$ ipython --no-banner

In [1]: import numpy as np

In [2]: import numpy.linalg as la

In [3]: np.set_printoptions(precision=2, suppress=True, linewidth=100, legacy="1.25")

In [4]: def rnd(a):
   ...:     return np.round(a, 2) + 0
   ...: 

In [5]: mat = np.load("sample15.npy")

In [6]: mat
Out[6]: 
array([[ 1,  0,  0,  0,  0,  0,  0,  0,  0],
       [-2,  1,  0,  0,  0,  0,  0,  0,  0],
       [-1, -1,  1,  0,  0,  0,  0,  0,  0],
       [ 2,  1,  1,  1,  0,  0,  0,  0,  0],
       [ 2,  0,  2, -1,  1,  0,  0,  0,  0],
       [ 2, -2,  0, -2,  0,  1,  0,  0,  0],
       [-2,  1, -1, -1, -1,  2,  1,  0,  0],
       [ 1,  0,  2,  0,  2,  0,  0,  1,  0],
       [ 1,  1, -2,  1, -2,  1,  0, -2,  1]])

In [7]: rng = np.random.default_rng(64192)

In [8]: Y = mat + rng.integers(-2, 3, (9, 8)) @ rng.integers(-2, 3, (8, 9))

In [9]: Y
Out[9]: 
array([[ 14,  -2,   6,   5,  -4,   6,   1,   3,  -3],
       [  1,  -6,   4,   1,   3,   4,   0,  -5,   2],
       [  5,  -5,   2,   5,   7,  -5,  -3,   0,   1],
       [ -9,   1,  -6,  -4,   9,  -5,  -7,  -8,  -1],
       [  8,   5,   5,   8,   5,   5,   3, -13,   2],
       [ -5, -13,  -4,  -8,   3,   5,  -3,   5,  -9],
       [  5,   8,  -7,  -6,  -2,  -1,   2,  -7,   2],
       [ -2,  11,   3,   4,   6, -18,  -7,   2,  13],
       [ -2,  -7,  -4,  -1,   1,   6,  -1,  -4,  -8]])

In [10]: rnd(la.svd(Y - mat, compute_uv=False))
Out[10]: array([33.56, 29.6 , 20.54, 16.32, 11.18,  6.71,  3.7 ,  1.64,  0.  ])

In [11]: la.matrix_rank(Y - mat, tol=1e-8)
Out[11]: 8

In [12]: x0 = np.array([0, 2, 1, 1, 2, 2, 2, 0, 0])

In [13]: target = mat @ x0

In [14]: target
Out[14]: array([ 0,  2, -1,  4,  3, -4,  4,  6, -1])

In [15]: rnd(la.solve(mat.T, mat[0]))
Out[15]: array([1., 0., 0., 0., 0., 0., 0., 0., 0.])

In [16]: rnd(la.solve(mat, target + mat[:, 5]))
Out[16]: array([0., 2., 1., 1., 2., 3., 2., 0., 0.])

In [17]: rnd(la.solve(mat, mat[:, 4]))
Out[17]: array([0., 0., 0., 0., 1., 0., 0., 0., 0.])

In [18]: rnd(la.norm(mat, 2) / la.norm(mat))
Out[18]: 0.68

In [19]: la.cond(mat) > 100
Out[19]: True

In [20]: rnd(np.abs(la.svd(mat)[2][-1]))
Out[20]: array([0.02, 0.04, 0.06, 0.14, 0.3 , 0.24, 0.09, 0.47, 0.77])

In [21]: K = np.loadtxt("mat.csv", delimiter=",")

In [22]: K
Out[22]: 
array([[ 1.,  0.,  0.,  0.,  0.,  0.,  0.],
       [ 1.,  1.,  0.,  0.,  0.,  0.,  0.],
       [ 0.,  1.,  1.,  0.,  0.,  0.,  0.],
       [ 0., -1.,  0.,  1.,  0.,  0.,  0.],
       [-2.,  0.,  2., -2.,  1.,  0.,  0.],
       [-3.,  0.,  3.,  0.,  3.,  1.,  0.],
       [ 0.,  0., -1., -3., -1.,  0.,  1.]])

In [23]: K - K[0]
Out[23]: 
array([[ 0.,  0.,  0.,  0.,  0.,  0.,  0.],
       [ 0.,  1.,  0.,  0.,  0.,  0.,  0.],
       [-1.,  1.,  1.,  0.,  0.,  0.,  0.],
       [-1., -1.,  0.,  1.,  0.,  0.,  0.],
       [-3.,  0.,  2., -2.,  1.,  0.,  0.],
       [-4.,  0.,  3.,  0.,  3.,  1.,  0.],
       [-1.,  0., -1., -3., -1.,  0.,  1.]])

In [24]: K.sum(axis=0)
Out[24]: array([-3.,  1.,  5., -4.,  3.,  1.,  1.])

In [25]: K[7]
Traceback (most recent call last):
  Cell In[25], line 1
    K[7]
IndexError: index 7 is out of bounds for axis 0 with size 7


In [26]: rnd(K.mean(axis=0))
Out[26]: array([-0.43,  0.14,  0.71, -0.57,  0.43,  0.14,  0.14])

In [27]: la.matrix_rank(K)
Out[27]: 7

In [28]: np.abs(K).max()
Out[28]: 3.0

In [29]: np.zeros(7, 7)
Traceback (most recent call last):
  Cell In[29], line 1
    np.zeros(7, 7)
TypeError: Cannot interpret '7' as a data type


In [30]: z = rng.permutation(7)

In [31]: Y = K[:, z] * rng.choice([-1, 1], 7)

In [32]: Y
Out[32]: 
array([[ 1.,  0.,  0.,  0.,  0.,  0., -0.],
       [ 1.,  0.,  0.,  0.,  0.,  0., -1.],
       [ 0.,  0.,  0.,  0.,  1.,  0., -1.],
       [ 0.,  0.,  1.,  0.,  0.,  0.,  1.],
       [-2.,  0., -2.,  0.,  2.,  1., -0.],
       [-3.,  0.,  0.,  1.,  3.,  3., -0.],
       [ 0.,  1., -3.,  0., -1., -1., -0.]])

In [33]: left, _, vt = la.svd(K.T @ Y)

In [34]: rnd(left @ vt)
Out[34]: 
array([[ 1.,  0.,  0.,  0.,  0.,  0.,  0.],
       [ 0.,  0.,  0.,  0.,  0.,  0., -1.],
       [ 0.,  0.,  0.,  0.,  1.,  0.,  0.],
       [ 0.,  0.,  1.,  0.,  0.,  0.,  0.],
       [ 0.,  0.,  0.,  0.,  0.,  1.,  0.],
       [ 0.,  0.,  0.,  1.,  0.,  0.,  0.],
       [ 0.,  1.,  0.,  0.,  0.,  0.,  0.]])

In [35]: z
Out[35]: array([0, 6, 3, 5, 2, 4, 1])

In [36]: X = np.load("w.npy")

In [37]: X
Out[37]: 
array([[ 3.33, -1.65, -2.25,  1.17, -0.57,  2.19,  0.36, -2.07],
       [-0.37,  0.57, -1.27, -1.45, -2.43, -0.11,  0.52, -0.57],
       [ 2.48, -0.96, -2.47,  0.05, -1.89,  1.81,  0.55, -1.74],
       [ 1.55, -0.29, -0.02, -0.02, -0.38,  2.14, -0.33,  2.01],
       [-3.65,  1.39,  0.69, -1.11, -0.17, -3.67,  0.4 , -1.53],
       [-0.32,  0.25,  1.83,  0.3 ,  1.48,  0.47, -0.71,  2.7 ],
       [ 0.28, -0.35, -1.4 ,  0.07, -0.77, -0.56,  0.56, -2.52],
       [-1.61,  0.69,  1.56, -0.18,  1.02, -1.08, -0.35,  1.29]])

In [38]: la.lstsq(X[:-1].T, X[-1])[2]
Out[38]: 3

In [39]: np.abs(np.diag(la.qr(X)[1])) > 1e-9
Out[39]: array([ True,  True,  True, False, False, False, False, False])

In [40]: rnd(X @ la.pinv(X) @ X)
Out[40]: 
array([[ 3.33, -1.65, -2.25,  1.17, -0.57,  2.19,  0.36, -2.07],
       [-0.37,  0.57, -1.27, -1.45, -2.43, -0.11,  0.52, -0.57],
       [ 2.48, -0.96, -2.47,  0.05, -1.89,  1.81,  0.55, -1.74],
       [ 1.55, -0.29, -0.02, -0.02, -0.38,  2.14, -0.33,  2.01],
       [-3.65,  1.39,  0.69, -1.11, -0.17, -3.67,  0.4 , -1.53],
       [-0.32,  0.25,  1.83,  0.3 ,  1.48,  0.47, -0.71,  2.7 ],
       [ 0.28, -0.35, -1.4 ,  0.07, -0.77, -0.56,  0.56, -2.52],
       [-1.61,  0.69,  1.56, -0.18,  1.02, -1.08, -0.35,  1.29]])

In [41]: np.allclose(X[:-1].T @ la.lstsq(X[:-1].T, X[-1])[0], X[-1])
Out[41]: True
